% python3 -q
>>> import numpy as np
>>> from numpy import linalg as LA
>>> np.set_printoptions(precision=2, suppress=True, linewidth=200, legacy="1.25")
>>> def rnd(a):
...     return np.round(a, 2) + 0
... 
>>> M = np.array([[6.0, -1.0, -2.0, 1.0],
...     [-1.0, 6.0, 2.0, -1.0],
...     [-2.0, 2.0, 9.0, -2.0],
...     [1.0, -1.0, -2.0, 6.0]])
>>> # equal to its transpose
>>> x0 = np.ones(4)
>>> for _ in range(6):
...     x0 = M @ x0
...     x0 /= LA.norm(x0)
...     print(round(x0 @ M @ x0, 2))
... 
6.23
8.86
11.13
11.83
11.97
11.99
>>> print(rnd(x0))
[-0.36  0.39  0.77 -0.36]
>>> L = LA.cholesky(M)
>>> print(LA.eigvalsh(M).min() > 0)
True
>>> print(rnd(np.diag(L) ** 2))
[6.   5.83 7.86 5.45]
>>> rng = np.random.default_rng(282980)
>>> J = (rng.random((3, 3)) < 0.3) + np.eye(3)
>>> J /= J.sum(axis=1, keepdims=True)
>>> print(rnd(J))
[[0.5  0.5  0.  ]
 [0.   0.67 0.33]
 [0.33 0.   0.67]]
>>> U, sigma = LA.svd(J)
Traceback (most recent call last):
  File "<python-input-16>", line 1, in <module>
    U, sigma = LA.svd(J)
    ^^^^^^^^
ValueError: too many values to unpack (expected 2)
>>> U, sigma, vt = LA.svd(J, full_matrices=False)
>>> print(rnd(sigma))
[1.01 0.63 0.44]
>>> print(rnd(U.T @ J @ vt.T))
[[1.01 0.   0.  ]
 [0.   0.63 0.  ]
 [0.   0.   0.44]]
>>> print(np.allclose(U * sigma @ vt, J))
True
>>> E = np.load("run6.npy")
>>> print(E)
[[4 2 4]
 [2 1 2]
 [4 2 5]]
>>> t3 = np.stack([E, 4 * E, E[::-1]])
>>> print(LA.matrix_rank(t3.reshape(3, -1)))
2
>>> print((t3 @ E.T).shape)
(3, 3, 3)
>>> print(np.einsum("bij,cij->bc", t3, t3))
[[  90  360   89]
 [ 360 1440  356]
 [  89  356   90]]
>>> print(LA.matrix_rank(t3))
[2 2 2]
>>> print(t3.sum(axis=0))
[[24 12 25]
 [12  6 12]
 [24 12 29]]
>>> U, sigma, vt = LA.svd(E)
>>> print(np.argmax(sigma[:-1] / (sigma[1:] + 1e-6)) + 1)
2
>>> other = U[:, :2] @ np.diag(sigma[:2]) @ vt[:2]
>>> print(LA.matrix_rank(E, rtol=0.05))
2
>>> rank = LA.matrix_rank(E)
>>> print(rank)
2
>>> ns = LA.svd(E)[2][rank:].T
>>> print(rnd(ns @ ns.T))
[[ 0.2 -0.4  0. ]
 [-0.4  0.8  0. ]
 [ 0.   0.   0. ]]
>>> print(rnd(ns[:, 0] / ns[np.abs(ns[:, 0]).round(6).argmax(), 0]))
[-0.5  1.   0. ]
>>> print(ns.shape)
(3, 1)
>>> print(np.einsum("ii->", M))
27.0
>>> print(rnd(np.poly(M)))
[    1.   -27.   255. -1025.  1500.]
>>> print(rnd(LA.det(M.T)))
1500.0
>>> print(rnd(LA.det(2 * M)), rnd(LA.det(M)))
24000.0 1500.0
>>> W0 = np.vander(np.arange(4) - 1, 4, increasing=True)
>>> print(W0)
[[ 1 -1  1 -1]
 [ 1  0  0  0]
 [ 1  1  1  1]
 [ 1  2  4  8]]
>>> # row 3 is much longer than the rest
>>> Q, Rm = LA.qr(W0)
>>> print(rnd(Q.T @ Q))
[[1. 0. 0. 0.]
 [0. 1. 0. 0.]
 [0. 0. 1. 0.]
 [0. 0. 0. 1.]]
>>> print(rnd(Q))
[[-0.5   0.67  0.5   0.22]
 [-0.5   0.22 -0.5  -0.67]
 [-0.5  -0.22 -0.5   0.67]
 [-0.5  -0.67  0.5  -0.22]]
>>> print(rnd(Rm))
[[-2.   -1.   -3.   -4.  ]
 [ 0.   -2.24 -2.24 -6.26]
 [ 0.    0.    2.    3.  ]
 [ 0.    0.    0.   -1.34]]
>>> print(np.trace(Q @ Q.T))
4.0
>>> print(np.allclose(Rm.T @ Rm, W0.T @ W0))
True
>>> print(rnd(Q @ Rm))
[[ 1. -1.  1. -1.]
 [ 1.  0.  0.  0.]
 [ 1.  1.  1.  1.]
 [ 1.  2.  4.  8.]]
>>> A = np.load("dump.npy")
>>> print(A)
[[-5.47  5.75  6.09]
 [-6.9  -5.97  4.09]
 [-4.05  8.55 -3.24]
 [ 3.53  8.96 -2.68]
 [-3.62 -1.37  9.22]
 [ 2.97  9.    3.18]
 [-0.27 -5.76  8.17]
 [ 0.79 -5.61 -8.24]
 [-9.33  3.37 -1.24]
 [-9.73 -2.08  0.95]
 [ 4.57 -8.89 -0.35]
 [-3.59  1.29 -9.24]
 [-6.08 -7.33 -3.05]
 [-8.74 -3.65  3.2 ]
 [ 5.15  7.45 -4.24]
 [ 4.67 -8.61 -2.02]
 [ 9.57 -2.33  1.71]
 [ 6.38  4.46 -6.27]
 [-1.1   0.54  9.92]]
>>> other = np.c_[A[:, :2] @ np.array([[0, 2], [1, 1]]), np.array([0, -1, -3, -2, 2, -3, -1, 1, -3, 1, -2, -3, 3, -3, -3, 1, 0, 1, -2])]
>>> print(rnd(other))
[[  5.75  -5.19   0.  ]
 [ -5.97 -19.77  -1.  ]
 [  8.55   0.45  -3.  ]
 [  8.96  16.02  -2.  ]
 [ -1.37  -8.61   2.  ]
 [  9.    14.94  -3.  ]
 [ -5.76  -6.3   -1.  ]
 [ -5.61  -4.03   1.  ]
 [  3.37 -15.29  -3.  ]
 [ -2.08 -21.54   1.  ]
 [ -8.89   0.25  -2.  ]
 [  1.29  -5.89  -3.  ]
 [ -7.33 -19.49   3.  ]
 [ -3.65 -21.13  -3.  ]
 [  7.45  17.75  -3.  ]
 [ -8.61   0.73   1.  ]
 [ -2.33  16.81   0.  ]
 [  4.46  17.22   1.  ]
 [  0.54  -1.66  -2.  ]]
>>> print(rnd(LA.lstsq(A, other[:, 0])[0]))
[0. 1. 0.]
>>> print(rnd(LA.norm(LA.qr(A)[0].T @ other, axis=0) ** 2 / ((other ** 2).sum(axis=0) + 1e-12)))
[1.  1.  0.2]
>>> print(LA.matrix_rank(other))
3
>>> print(LA.matrix_rank(np.c_[A, other]))
4
>>> G = A.T @ A
>>> print((A @ A.T).shape)
(19, 19)
>>> print(rnd(LA.eigvalsh(G)[::-1]))
[809.69 622.45 467.3 ]
>>> print(LA.matrix_rank(G))
3
>>> other = A + rng.integers(-2, 3, (19, 2)) @ rng.integers(-2, 3, (2, 3))
>>> print(rnd(other))
[[ -1.47   5.75  10.09]
 [ -3.9   -4.97   9.09]
 [  1.95   6.55  -1.24]
 [  7.53   6.96  -2.68]
 [ -3.62  -3.37   5.22]
 [  6.97   7.     3.18]
 [  5.73  -7.76  10.17]
 [ -1.21  -5.61 -10.24]
 [-11.33   1.37  -7.24]
 [ -9.73  -4.08  -3.05]
 [  6.57 -10.89  -2.35]
 [ -4.59   0.29 -12.24]
 [ -3.08  -8.33  -2.05]
 [-12.74  -3.65  -0.8 ]
 [ 11.15   5.45  -2.24]
 [ -1.33  -6.61  -4.02]
 [ 11.57  -0.33   7.71]
 [ 11.38   3.46  -3.27]
 [ -2.1   -0.46   6.92]]
>>> print(rnd(other - A))
[[ 4.  0.  4.]
 [ 3.  1.  5.]
 [ 6. -2.  2.]
 [ 4. -2.  0.]
 [ 0. -2. -4.]
 [ 4. -2.  0.]
 [ 6. -2.  2.]
 [-2.  0. -2.]
 [-2. -2. -6.]
 [ 0. -2. -4.]
 [ 2. -2. -2.]
 [-1. -1. -3.]
 [ 3. -1.  1.]
 [-4.  0. -4.]
 [ 6. -2.  2.]
 [-6.  2. -2.]
 [ 2.  2.  6.]
 [ 5. -1.  3.]
 [-1. -1. -3.]]
>>> print(np.abs(other - A).sum(axis=1))
[ 8.  9. 10.  6.  6.  6. 10.  4. 10.  6.  6.  5.  5.  8. 10. 10. 10.  9.  5.]
